$ python -q
>>> import numpy as np
>>> import numpy.linalg as la
>>> np.set_printoptions(suppress=True, linewidth=140)
>>> rnd = lambda a: np.round(a, 1) + 0
>>> mat = np.load("x.npy")
>>> mat
array([[ 6.3, -2.7, -9.4],
       [ 6.3, -2.8, -8.6],
       [ 6.2, -2.9, -8.8],
       [ 6.7, -3.2, -8.9],
       [ 6.1, -3.1, -9. ],
       [ 6.3, -2.9, -8.7],
       [ 6.5, -3.1, -8.7],
       [ 6.2, -3.2, -8.8],
       [ 5.7, -3.3, -9.2],
       [ 5.7, -3.5, -8.6],
       [ 8.6,  7.2,  5.9],
       [ 9. ,  7.1,  6.1],
       [ 8.5,  6.8,  5.6],
       [ 8.2,  7. ,  5.9],
       [ 9. ,  7.4,  5.7],
       [ 9. ,  7.2,  5.9],
       [ 9.1,  6.9,  6.1],
       [ 9.2,  7.6,  5.5],
       [ 8.7,  6.8,  6.5],
       [ 8.9,  7.5,  6.3]])
>>> x0 = np.array([2, 1, -1])
>>> target = mat @ x0
>>> rnd(la.lstsq(mat, target)[0])
array([ 2.,  1., -1.])
>>> rnd(la.solve(mat.T @ mat, mat.T @ target))
array([ 2.,  1., -1.])
>>> rng = np.random.default_rng(684714)
>>> target = target + 0.3 * rng.normal(size=20)
>>> rnd(target)
array([19.3, 18.8, 18.1, 18.5, 18.5, 18.2, 18.6, 18. , 17. , 16.3, 17.7, 19.1, 18.4, 17.4, 20.1, 18.9, 18.7, 20.3, 17.8, 18.6])
>>> beta, *_ = la.lstsq(mat, target)
>>> rnd(mat.T @ (target - mat @ beta))
array([0., 0., 0.])
>>> rnd(la.norm(target - mat @ beta))
np.float64(1.4)
>>> rnd(beta)
array([ 2. ,  1.1, -1. ])
>>> lab = mat[:, 1] > np.median(mat[:, 1])
>>> u = mat[lab].mean(axis=0) - mat[~lab].mean(axis=0)
>>> ((mat - mat.mean(axis=0)) @ u > 0).astype(int)
array([0, 0, 0, 0, 0, 0, 0, 0, 0, 0, 1, 1, 1, 1, 1, 1, 1, 1, 1, 1])
>>> (((mat - mat.mean(axis=0)) @ u > 0) == lab).mean()
np.float64(1.0)
>>> lab.astype(int)
array([0, 0, 0, 0, 0, 0, 0, 0, 0, 0, 1, 1, 1, 1, 1, 1, 1, 1, 1, 1])
>>> rnd(u)
array([ 2.6, 10.2, 14.8])
>>> [round(float(x), 1) for x in la.svd(mat, compute_uv=False)[:3]]
[41.6, 34.4, 1.1]
>>> rnd(la.norm(mat, 2) / la.norm(mat))
np.float64(0.8)
>>> rnd(np.abs(la.svd(mat)[2][-1]))
array([0.3, 0.8, 0.5])
>>> round(np.log10(la.cond(mat)))
2
>>> la.matrix_rank(mat, rtol=0.1)
np.int64(2)
>>> q, vecs = la.qr(mat[:, :1])[0], la.qr(mat[:, 1:])[0]
>>> sv = la.svd(q.T @ vecs, compute_uv=False)
>>> rnd(sv)
array([1.])
>>> (sv > 0.9).sum()
np.int64(1)
>>> rnd(la.norm(q @ q.T - vecs @ vecs.T, 2))
np.float64(1.0)
>>> J = np.array([[2, 1, 2, 1], [1, 2, 1, 2], [2, 1, 2, 1], [1, 2, 1, 2]])
>>> J
array([[2, 1, 2, 1],
       [1, 2, 1, 2],
       [2, 1, 2, 1],
       [1, 2, 1, 2]])
>>> # columns 0 and 2 are equal
>>> np.fft.fft(J[0])
array([6.+0.j, 0.+0.j, 2.+0.j, 0.+0.j])
>>> J @ (-1.0) ** np.arange(4)
array([ 2., -2.,  2., -2.])
>>> U, sv, vt = la.svd(J)
>>> np.argmax(sv[:-1] / (sv[1:] + 1e-6)) + 1
np.int64(2)
>>> A2 = U[:, :2] @ np.diag(sv[:2]) @ vt[:2]
>>> la.matrix_rank(J, rtol=0.05)
np.int64(2)
>>> rnd(la.norm(J - A2) / la.norm(J))
np.float64(0.0)
>>> vals, vecs = la.eigh(J)
>>> x0 = np.array([0, 2, 1, 0])
>>> x0 @ J @ x0 / (x0 @ x0), rnd(vals[0]), vals[-1]
(np.float64(2.8), np.float64(0.0), np.float64(6.0))
>>> (np.sign(vecs[:, -1].round(6)) == np.sign(vecs[0, -1].round(6))).astype(int)
array([1, 1, 1, 1])
>>> np.abs(J).sum(axis=1).max(), np.abs(vals).max()
(np.int64(6), np.float64(6.0))
>>> x0 @ J @ x0
np.int64(14)
>>> np.kron(np.eye(2, dtype=int), J)
array([[2, 1, 2, 1, 0, 0, 0, 0],
       [1, 2, 1, 2, 0, 0, 0, 0],
       [2, 1, 2, 1, 0, 0, 0, 0],
       [1, 2, 1, 2, 0, 0, 0, 0],
       [0, 0, 0, 0, 2, 1, 2, 1],
       [0, 0, 0, 0, 1, 2, 1, 2],
       [0, 0, 0, 0, 2, 1, 2, 1],
       [0, 0, 0, 0, 1, 2, 1, 2]])
>>> rnd(la.eigvals(J))
array([6., 2., 0., 0.])
>>> np.einsum("ii->", J)
np.int64(8)
>>> rnd(la.det(2 * J)), rnd(la.det(J))
(np.float64(0.0), np.float64(0.0))
>>> rnd(la.eigvals(J).sum().real)
np.float64(8.0)
>>> np.unique(J.round(6), axis=0).shape
(2, 4)
>>> np.abs(np.diag(la.qr(J)[1])) > 1e-9
array([ True,  True, False, False])
>>> rnd(np.trace(la.pinv(J) @ J))
np.float64(2.0)
>>> A = np.load("layer12.npy")
>>> A
array([[ 5,  8,  6, -1],
       [-4, 19, -9,  8],
       [-9, -3, 17, -4],
       [-8,  6, -1, 15]])
>>> lab = rng.permutation(4)
>>> lab
array([0, 3, 1, 2])
>>> A2 = A[lab][:, lab]
>>> np.allclose(A2, A)
False
>>> rnd(np.sort(np.abs(la.eigvals(A2))))
array([11.5, 11.5, 12.3, 27.2])
>>> rnd(la.det(A2)), rnd(la.det(A[lab]))
(np.float64(43857.0), np.float64(43857.0))
>>> A2
array([[ 5, -1,  8,  6],
       [-8, 15,  6, -1],
       [-4,  8, 19, -9],
       [-9, -4, -3, 17]])
>>> q, vecs = la.qr(A2[:, :3])[0], la.qr(A2[:, 3:])[0]
>>> sv = la.svd(q.T @ vecs, compute_uv=False)
>>> rnd(sv)
array([0.8])
>>> rnd(la.norm(q @ q.T - vecs @ vecs.T, 2))
np.float64(1.0)
>>> u, g = A[2], A[3]
>>> u @ g
np.int64(-23)
>>> u @ u
np.int64(395)
>>> pr = (u @ g) / (u @ u) * u
>>> rnd(pr)
array([ 0.5,  0.2, -1. ,  0.2])
>>> rnd(la.norm(u + g) ** 2 + la.norm(u - g) ** 2)
np.float64(1442.0)
>>> np.outer(u, g)
array([[  72,  -54,    9, -135],
       [  24,  -18,    3,  -45],
       [-136,  102,  -17,  255],
       [  32,  -24,    4,  -60]])
>>> (g - pr) @ u
np.float64(0.0)
>>> la.matrix_rank(np.outer(u, g))
np.int64(1)
>>> la.matrix_rank(A)
np.int64(4)
>>> A.sum(axis=1)
array([18, 14,  1, 12])
>>> rnd(la.svd(A, compute_uv=False))
array([28.3, 18.8, 13.1,  6.3])
>>> np.diff(A, axis=0)
array([[ -9,  11, -15,   9],
       [ -5, -22,  26, -12],
       [  1,   9, -18,  19]])
>>> rnd(A.mean(axis=0))
array([-4. ,  7.5,  3.2,  4.5])
>>> A.shape
(4, 4)
>>> x0 = np.array([-3, -3, 0, -2])
>>> A @ (2 * x0)
array([ -74, -122,   88,  -48])
>>> A @ np.ones(4)
array([18., 14.,  1., 12.])
>>> feats = np.load("m.npy")
>>> feats
array([[ 0, -1, -3, -4],
       [ 1,  0, -1, -5],
       [ 3,  1,  0,  2],
       [ 4,  5, -2,  0]])
>>> # skew-symmetric
>>> A2 = np.array([[0, 4], [4, 3], [5, 1], [0, 4]])
>>> np.einsum("ik,kj->ij", feats, A2)
array([[-19, -22],
       [ -5, -17],
       [  4,  23],
       [ 10,  29]])
>>> A2.T @ feats.T
array([[-19,  -5,   4,  10],
       [-22, -17,  23,  29]])
>>> np.einsum("ik,kj->ji", feats, A2)
array([[-19,  -5,   4,  10],
       [-22, -17,  23,  29]])
>>> np.vstack([feats, A2.T]).shape
(6, 4)
>>> feats @ A2
array([[-19, -22],
       [ -5, -17],
       [  4,  23],
       [ 10,  29]])
>>> la.matrix_rank(np.vstack([feats, A2.T]))
np.int64(4)
>>> q = feats.astype(float).copy()
>>> for j in range(4):
...     q[:, j] -= q[:, :j] @ (q[:, :j].T @ q[:, j])
...     q[:, j] /= la.norm(q[:, j])
... 
>>> rnd(q.T @ feats)
array([[ 5.1,  4.5, -1.8,  0.2],
       [ 0. ,  2.6,  0.4,  2. ],
       [ 0. ,  0. ,  3.3,  5.1],
       [ 0. ,  0. ,  0. ,  3.9]])
>>> x0 = np.array([-6, 3, 7, 8])
>>> target = feats @ x0
>>> target
array([-56, -53,   1, -23])
>>> rnd(la.solve(feats, feats[:, 0]))
array([1., 0., 0., 0.])
>>> rnd(la.solve(feats.T, feats[1]))
array([0., 1., 0., 0.])
>>> X = np.load("w.npy")
>>> X
array([[  8,   5,   3],
       [ -6,  -9, -11],
       [ 12,   9,   7]])
>>> U, sv, vt = la.svd(X)
>>> vecs = vt[:(sv > 1e-8).sum()]
>>> x0 = X[2] + 4 * X[0] + rng.integers(2) * np.eye(3)[0]
>>> x0
array([44., 29., 19.])
>>> rnd(la.norm(x0 - vecs.T @ vecs @ x0))
np.float64(0.0)
>>> np.allclose(vecs.T @ vecs @ x0, x0)
True
>>> la.matrix_rank(np.vstack([X, x0]))
np.int64(2)
>>> W0 = np.loadtxt("data.csv", delimiter=",")
>>> rnd(W0)
array([[ 0.5,  0. ,  0. , -0.9],
       [ 0. ,  1. ,  0. ,  0. ],
       [ 0. ,  0. ,  1. ,  0. ],
       [ 0.9,  0. ,  0. ,  0.5]])
>>> u = np.array([-3, 3, 2])
>>> np.cross(W0[3, :3], W0[0, :3])
array([0., 0., 0.])
>>> rnd(np.polyval(u, W0[3]))
array([2.3, 2. , 2. , 2.8])
>>> x0 = np.array([3, 5, 5, 1])
>>> rnd(la.norm(x0)), rnd(la.norm(W0 @ x0))
(np.float64(7.7), np.float64(7.7))
>>> [p for p in range(1, 25) if np.allclose(la.matrix_power(W0, p), np.eye(4))]
[6, 12, 18, 24]
>>> rnd(W0 @ W0.T)
array([[1., 0., 0., 0.],
       [0., 1., 0., 0.],
       [0., 0., 1., 0.],
       [0., 0., 0., 1.]])
>>> rnd(la.pinv(W0))
array([[ 0.5,  0. ,  0. ,  0.9],
       [ 0. ,  1. ,  0. ,  0. ],
       [ 0. ,  0. ,  1. ,  0. ],
       [-0.9,  0. ,  0. ,  0.5]])
>>> rnd(la.norm(W0, axis=0))
array([1., 1., 1., 1.])
>>> rnd(W0.T @ W0)
array([[1., 0., 0., 0.],
       [0., 1., 0., 0.],
       [0., 0., 1., 0.],
       [0., 0., 0., 1.]])
>>> rnd(la.svd(W0, compute_uv=False))
array([1., 1., 1., 1.])
>>> W0[:, 3] @ W0[:, 1]
np.float64(0.0)
